$ python -q
>>> import numpy as np
>>> np.set_printoptions(precision=3, suppress=True, linewidth=120, sign=" ")
>>> mat = np.loadtxt("a.csv", delimiter=",")
>>> mat
array([[ 1.576, -5.298, -0.486, -4.236,  3.084,  4.948, -2.213, -1.024,  2.451, -2.11 ,  3.12 ],
       [ 0.682, -8.784,  2.832, -5.188, -0.4  ,  6.073, -2.444, -4.13 ,  2.739, -4.683,  2.634],
       [-2.46 , -2.65 ,  1.391,  1.33 ,  2.47 , -2.184,  1.023,  0.362,  3.487, -0.636,  4.438],
       [ 0.005, -1.843,  0.681, -0.27 ,  2.138,  0.959, -0.78 ,  0.64 ,  1.174, -0.397,  2.11 ],
       [-1.115, -4.57 ,  0.65 ,  0.208,  4.513, -0.646,  1.547, -0.395,  7.353, -0.944,  6.951],
       [-0.716, -3.224, -0.328, -0.223,  2.995, -1.241,  2.164, -2.145,  7.661,  0.823,  5.014],
       [-0.659, -6.699,  2.761, -3.137,  0.914,  2.868, -0.893, -2.842,  4.873, -3.401,  4.765],
       [ 2.204, -7.08 , -2.145, -4.012,  7.93 ,  4.088,  0.523, -1.14 , 10.148,  0.311,  7.542],
       [ 2.054, -3.571, -0.434, -3.02 ,  0.568,  4.289, -1.627, -1.734,  0.675, -1.397,  0.653],
       [-2.983, -7.881,  4.244, -1.484,  1.802,  1.349, -0.631, -2.192,  4.698, -4.024,  7.217],
       [-1.301, -6.766,  3.72 , -3.263, -1.592,  3.374, -2.872, -3.233,  1.236, -5.031,  3.168],
       [-0.519, -5.608,  0.052, -0.695,  5.977,  1.168,  0.371,  0.31 ,  6.266, -0.412,  6.482],
       [-2.362, -6.1  ,  2.718,  0.491,  3.001, -0.253,  0.557, -0.799,  5.653, -2.415,  6.746],
       [ 1.664, -7.441,  1.745, -4.187, -3.257,  3.645, -0.527, -7.691,  5.691, -2.776,  0.745],
       [-0.811, -5.438,  0.294, -1.479,  6.426,  1.249,  0.25 ,  0.706,  6.46 , -0.443,  7.113],
       [-2.343, -9.904,  4.465, -1.93 , -0.27 ,  0.837,  0.671, -6.217,  9.52 , -4.205,  7.648],
       [ 2.848, -5.777, -0.267, -5.277,  0.671,  6.617, -2.745, -3.74 ,  2.587, -2.409,  1.481],
       [ 2.488, -7.336,  0.272, -5.294,  1.475,  5.904, -2.039, -3.678,  3.989, -2.742,  3.779],
       [ 1.055, -6.491, -0.97 , -2.893,  7.078,  3.525, -0.116, -0.119,  8.551,  0.062,  7.766],
       [ 0.706, -4.801,  0.112, -3.508,  2.394,  5.003, -2.913, -0.317,  0.799, -2.117,  2.639],
       [-1.235, -7.418,  3.995, -2.62 , -3.133,  2.027, -0.703, -5.557,  3.818, -4.667,  2.48 ],
       [ 0.468, -2.123, -0.569, -1.745,  3.191,  2.385, -1.013,  1.457,  1.023, -1.003,  2.668],
       [ 3.617, -1.924, -3.185, -2.461,  2.362,  2.787,  0.905, -2.543,  6.042,  1.499,  0.191],
       [-0.369, -3.384,  0.246, -0.67 ,  4.003,  1.067,  0.669, -0.169,  5.056,  0.48 ,  4.655],
       [-2.531, -8.   ,  3.979, -1.596,  1.736,  1.104, -1.112, -1.72 ,  5.236, -3.992,  7.333],
       [-0.833, -4.94 ,  4.055, -1.901, -5.575,  1.214,  0.019, -5.945,  2.062, -3.5  , -0.013],
       [-1.159, -3.272,  1.572, -1.276,  0.014,  1.012, -0.496, -0.557,  1.46 , -1.505,  2.923]])
>>> Xs = (mat - mat.mean(axis=0)) / mat.std(axis=0)
>>> Xs.std(axis=0)
array([ 1.,  1.,  1.,  1.,  1.,  1.,  1.,  1.,  1.,  1.,  1.])
>>> b = np.linalg.lstsq(np.delete(Xs, 0, axis=1), Xs[:, 0])[0]
>>> b
array([ 0.078, -0.613,  0.139, -0.109,  0.729,  0.081, -0.101,  0.22 , -0.03 , -0.251])
